In [1]: import numpy as np

In [2]: from numpy import linalg as LA

In [3]: np.set_printoptions(suppress=True, linewidth=160)

In [4]: def rd(a):
   ...:     return np.round(a, 2) + 0
   ...: 

In [5]: m1 = np.loadtxt("a.csv", delimiter=",")

In [6]: m1
Out[6]: 
array([[-5., -9., -3.,  8., -4., -8.,  6., -3., -9.,  4., -2.,  3.],
       [ 0., -4.,  6., -2., -4., -7., -2.,  4.,  4., -3.,  6.,  4.],
       [ 0.,  0.,  7., -1.,  5., -2., -6.,  0., -1.,  2., -8., -8.],
       [ 0.,  0.,  0., -5.,  6., -6.,  4., -8., -5.,  3.,  0., -8.],
       [ 0.,  0.,  0.,  0., -7., -4., -3.,  7.,  3.,  7., -7., -8.],
       [ 0.,  0.,  0.,  0.,  0.,  3., -8.,  1., -4., -2.,  4.,  5.],
       [ 0.,  0.,  0.,  0.,  0.,  0., -1., -8.,  7., -1., -5., -6.],
       [ 0.,  0.,  0.,  0.,  0.,  0.,  0.,  0.,  3., -4.,  1., -1.],
       [ 0.,  0.,  0.,  0.,  0.,  0.,  0.,  0., -2.,  3., -5., -6.],
       [ 0.,  0.,  0.,  0.,  0.,  0.,  0.,  0.,  0., -4., -1., -1.],
       [ 0.,  0.,  0.,  0.,  0.,  0.,  0.,  0.,  0.,  0., -9., -8.],
       [ 0.,  0.,  0.,  0.,  0.,  0.,  0.,  0.,  0.,  0.,  0.,  0.]])

In [7]: # triangular

In [8]: rank = LA.matrix_rank(m1)

In [9]: rank
Out[9]: np.int64(11)

In [10]: ns = LA.svd(m1)[2][rank:].T

In [11]: [int(LA.matrix_rank(m1[:i])) for i in range(1, len(m1) + 1)]
Out[11]: [1, 2, 3, 4, 5, 6, 7, 8, 9, 10, 11, 11]

In [12]: [int(LA.matrix_rank(np.delete(m1, i, axis=0))) for i in range(12)]
Out[12]: [10, 10, 10, 10, 10, 10, 10, 10, 10, 10, 10, 11]

In [13]: rd(m1 @ ns)
Out[13]: 
array([[0.],
       [0.],
       [0.],
       [0.],
       [0.],
       [0.],
       [0.],
       [0.],
       [0.],
       [0.],
       [0.],
       [0.]])

In [14]: rd(ns @ ns.T)
Out[14]: 
array([[ 0.83, -0.15, -0.13,  0.26,  0.11, -0.14, -0.05,  0.01,  0.  ,  0.  ,  0.  ,  0.  ],
       [-0.15,  0.03,  0.02, -0.05, -0.02,  0.03,  0.01,  0.  ,  0.  ,  0.  ,  0.  ,  0.  ],
       [-0.13,  0.02,  0.02, -0.04, -0.02,  0.02,  0.01,  0.  ,  0.  ,  0.  ,  0.  ,  0.  ],
       [ 0.26, -0.05, -0.04,  0.08,  0.03, -0.04, -0.02,  0.  ,  0.  ,  0.  ,  0.  ,  0.  ],
       [ 0.11, -0.02, -0.02,  0.03,  0.02, -0.02, -0.01,  0.  ,  0.  ,  0.  ,  0.  ,  0.  ],
       [-0.14,  0.03,  0.02, -0.04, -0.02,  0.03,  0.01,  0.  ,  0.  ,  0.  ,  0.  ,  0.  ],
       [-0.05,  0.01,  0.01, -0.02, -0.01,  0.01,  0.  ,  0.  ,  0.  ,  0.  ,  0.  ,  0.  ],
       [ 0.01,  0.  ,  0.  ,  0.  ,  0.  ,  0.  ,  0.  ,  0.  ,  0.  ,  0.  ,  0.  ,  0.  ],
       [ 0.  ,  0.  ,  0.  ,  0.  ,  0.  ,  0.  ,  0.  ,  0.  ,  0.  ,  0.  ,  0.  ,  0.  ],
       [ 0.  ,  0.  ,  0.  ,  0.  ,  0.  ,  0.  ,  0.  ,  0.  ,  0.  ,  0.  ,  0.  ,  0.  ],
       [ 0.  ,  0.  ,  0.  ,  0.  ,  0.  ,  0.  ,  0.  ,  0.  ,  0.  ,  0.  ,  0.  ,  0.  ],
       [ 0.  ,  0.  ,  0.  ,  0.  ,  0.  ,  0.  ,  0.  ,  0.  ,  0.  ,  0.  ,  0.  ,  0.  ]])

In [15]: [int(LA.matrix_rank(m1[:, :j + 1])) for j in range(12)]
Out[15]: [1, 2, 3, 4, 5, 6, 7, 7, 8, 9, 10, 11]

In [16]: np.unique(m1.round(6), axis=0).shape
Out[16]: (12, 12)

In [17]: np.allclose(m1[:-1].T @ LA.lstsq(m1[:-1].T, m1[-1])[0], m1[-1])
Out[17]: True

In [18]: rd(m1 @ LA.pinv(m1) @ m1)
Out[18]: 
array([[-5., -9., -3.,  8., -4., -8.,  6., -3., -9.,  4., -2.,  3.],
       [ 0., -4.,  6., -2., -4., -7., -2.,  4.,  4., -3.,  6.,  4.],
       [ 0.,  0.,  7., -1.,  5., -2., -6.,  0., -1.,  2., -8., -8.],
       [ 0.,  0.,  0., -5.,  6., -6.,  4., -8., -5.,  3.,  0., -8.],
       [ 0.,  0.,  0.,  0., -7., -4., -3.,  7.,  3.,  7., -7., -8.],
       [ 0.,  0.,  0.,  0.,  0.,  3., -8.,  1., -4., -2.,  4.,  5.],
       [ 0.,  0.,  0.,  0.,  0.,  0., -1., -8.,  7., -1., -5., -6.],
       [ 0.,  0.,  0.,  0.,  0.,  0.,  0.,  0.,  3., -4.,  1., -1.],
       [ 0.,  0.,  0.,  0.,  0.,  0.,  0.,  0., -2.,  3., -5., -6.],
       [ 0.,  0.,  0.,  0.,  0.,  0.,  0.,  0.,  0., -4., -1., -1.],
       [ 0.,  0.,  0.,  0.,  0.,  0.,  0.,  0.,  0.,  0., -9., -8.],
       [ 0.,  0.,  0.,  0.,  0.,  0.,  0.,  0.,  0.,  0.,  0.,  0.]])

In [19]: U, s, vt = LA.svd(m1)

In [20]: rd(s)
Out[20]: array([26.61, 21.61, 18.12, 13.61, 12.67, 10.02,  6.62,  5.11,  1.75,  1.16,  0.49,  0.  ])

In [21]: np.argmax(s[:-1] / (s[1:] + 1e-6)) + 1
Out[21]: np.int64(11)

In [22]: A2 = U[:, :11] @ np.diag(s[:11]) @ vt[:11]

In [23]: rd(A2)
Out[23]: 
array([[-5., -9., -3.,  8., -4., -8.,  6., -3., -9.,  4., -2.,  3.],
       [ 0., -4.,  6., -2., -4., -7., -2.,  4.,  4., -3.,  6.,  4.],
       [ 0.,  0.,  7., -1.,  5., -2., -6.,  0., -1.,  2., -8., -8.],
       [ 0.,  0.,  0., -5.,  6., -6.,  4., -8., -5.,  3.,  0., -8.],
       [ 0.,  0.,  0.,  0., -7., -4., -3.,  7.,  3.,  7., -7., -8.],
       [ 0.,  0.,  0.,  0.,  0.,  3., -8.,  1., -4., -2.,  4.,  5.],
       [ 0.,  0.,  0.,  0.,  0.,  0., -1., -8.,  7., -1., -5., -6.],
       [ 0.,  0.,  0.,  0.,  0.,  0.,  0.,  0.,  3., -4.,  1., -1.],
       [ 0.,  0.,  0.,  0.,  0.,  0.,  0.,  0., -2.,  3., -5., -6.],
       [ 0.,  0.,  0.,  0.,  0.,  0.,  0.,  0.,  0., -4., -1., -1.],
       [ 0.,  0.,  0.,  0.,  0.,  0.,  0.,  0.,  0.,  0., -9., -8.],
       [ 0.,  0.,  0.,  0.,  0.,  0.,  0.,  0.,  0.,  0.,  0.,  0.]])

In [24]: rd(LA.norm(m1 - A2) / LA.norm(m1))
Out[24]: np.float64(0.0)

In [25]: M = np.load("x.npy")

In [26]: M
Out[26]: 
array([[-4,  0,  0,  0,  0,  0,  0,  3, -2,  0,  0],
       [ 0,  4,  1,  4, -5,  4,  2,  0,  0,  1, -2],
       [ 0,  0,  4,  0, -2,  5,  5,  0,  0, -1, -4],
       [ 0,  4,  0,  4, -2, -2,  4,  0,  0,  4, -1],
       [ 0,  2,  2,  3, -5,  2,  1,  0,  0,  5,  2],
       [ 0,  1,  1, -3, -4,  0,  3,  0,  0,  4, -5],
       [ 0, -3, -5, -3, -5, -5, -2,  0,  0,  1, -4],
       [-5,  0,  0,  0,  0,  0,  0,  5, -3,  0,  0],
       [-5,  0,  0,  0,  0,  0,  0,  0,  2,  0,  0],
       [ 0,  2, -2,  1,  3,  0,  1,  0,  0,  5,  5],
       [ 0, -5,  4, -4, -2, -3, -5,  0,  0,  3,  3]])

In [27]: # 2 groups of indices that never mix

In [28]: A2 = M / np.sqrt((M ** 2).mean(axis=1, keepdims=True))

In [29]: LA.matrix_rank(M - M.mean(axis=1, keepdims=True))
Out[29]: np.int64(10)

In [30]: rd(A2[10])
Out[30]: array([ 0.  , -1.56,  1.25, -1.25, -0.62, -0.94, -1.56,  0.  ,  0.  ,  0.94,  0.94])

In [31]: LA.matrix_rank(A2) == LA.matrix_rank(M)
Out[31]: np.True_

In [32]: rng = np.random.default_rng(31)

In [33]: labels = rng.permutation(11)

In [34]: A2 = M[:, labels] * rng.choice([-1, 1], 11)

In [35]: A2
Out[35]: 
array([[ 4,  0,  0,  0,  0,  0,  3,  0,  0,  0, -2],
       [ 0,  5,  2, -1,  4,  1,  0, -4,  2,  4,  0],
       [ 0,  2,  5,  1,  0,  4,  0, -5,  4,  0,  0],
       [ 0,  2,  4, -4,  4,  0,  0,  2,  1,  4,  0],
       [ 0,  5,  1, -5,  2,  2,  0, -2, -2,  3,  0],
       [ 0,  4,  3, -4,  1,  1,  0,  0,  5, -3,  0],
       [ 0,  5, -2, -1, -3, -5,  0,  5,  4, -3,  0],
       [ 5,  0,  0,  0,  0,  0,  5,  0,  0,  0, -3],
       [ 5,  0,  0,  0,  0,  0,  0,  0,  0,  0,  2],
       [ 0, -3,  1, -5,  2, -2,  0,  0, -5,  1,  0],
       [ 0,  2, -5, -3, -5,  4,  0,  3, -3, -4,  0]])

In [36]: U, _, vt = LA.svd(M.T @ A2)

In [37]: rd(U @ vt)
Out[37]: 
array([[-1.,  0.,  0.,  0.,  0.,  0.,  0.,  0.,  0.,  0.,  0.],
       [ 0.,  0.,  0.,  0.,  1.,  0.,  0.,  0.,  0.,  0.,  0.],
       [ 0.,  0.,  0.,  0.,  0.,  1.,  0.,  0.,  0.,  0.,  0.],
       [ 0.,  0.,  0.,  0.,  0.,  0.,  0.,  0.,  0.,  1.,  0.],
       [ 0., -1.,  0.,  0.,  0.,  0.,  0.,  0.,  0.,  0.,  0.],
       [ 0.,  0.,  0.,  0.,  0.,  0.,  0., -1.,  0.,  0.,  0.],
       [ 0.,  0.,  1.,  0.,  0.,  0.,  0.,  0.,  0.,  0.,  0.],
       [ 0.,  0.,  0.,  0.,  0.,  0.,  1.,  0.,  0.,  0.,  0.],
       [ 0.,  0.,  0.,  0.,  0.,  0.,  0.,  0.,  0.,  0.,  1.],
       [ 0.,  0.,  0., -1.,  0.,  0.,  0.,  0.,  0.,  0.,  0.],
       [ 0.,  0.,  0.,  0.,  0.,  0.,  0.,  0., -1.,  0.,  0.]])

In [38]: rd(LA.lstsq(M, A2)[0])
Out[38]: 
array([[-1.,  0.,  0.,  0.,  0.,  0.,  0.,  0.,  0.,  0.,  0.],
       [ 0.,  0.,  0.,  0.,  1.,  0.,  0.,  0.,  0.,  0.,  0.],
       [ 0.,  0.,  0.,  0.,  0.,  1.,  0.,  0.,  0.,  0.,  0.],
       [ 0.,  0.,  0.,  0.,  0.,  0.,  0.,  0.,  0.,  1.,  0.],
       [ 0., -1.,  0.,  0.,  0.,  0.,  0.,  0.,  0.,  0.,  0.],
       [ 0.,  0.,  0.,  0.,  0.,  0.,  0., -1.,  0.,  0.,  0.],
       [ 0.,  0.,  1.,  0.,  0.,  0.,  0.,  0.,  0.,  0.,  0.],
       [ 0.,  0.,  0.,  0.,  0.,  0.,  1.,  0.,  0.,  0.,  0.],
       [ 0.,  0.,  0.,  0.,  0.,  0.,  0.,  0.,  0.,  0.,  1.],
       [ 0.,  0.,  0., -1.,  0.,  0.,  0.,  0.,  0.,  0.,  0.],
       [ 0.,  0.,  0.,  0.,  0.,  0.,  0.,  0., -1.,  0.,  0.]])
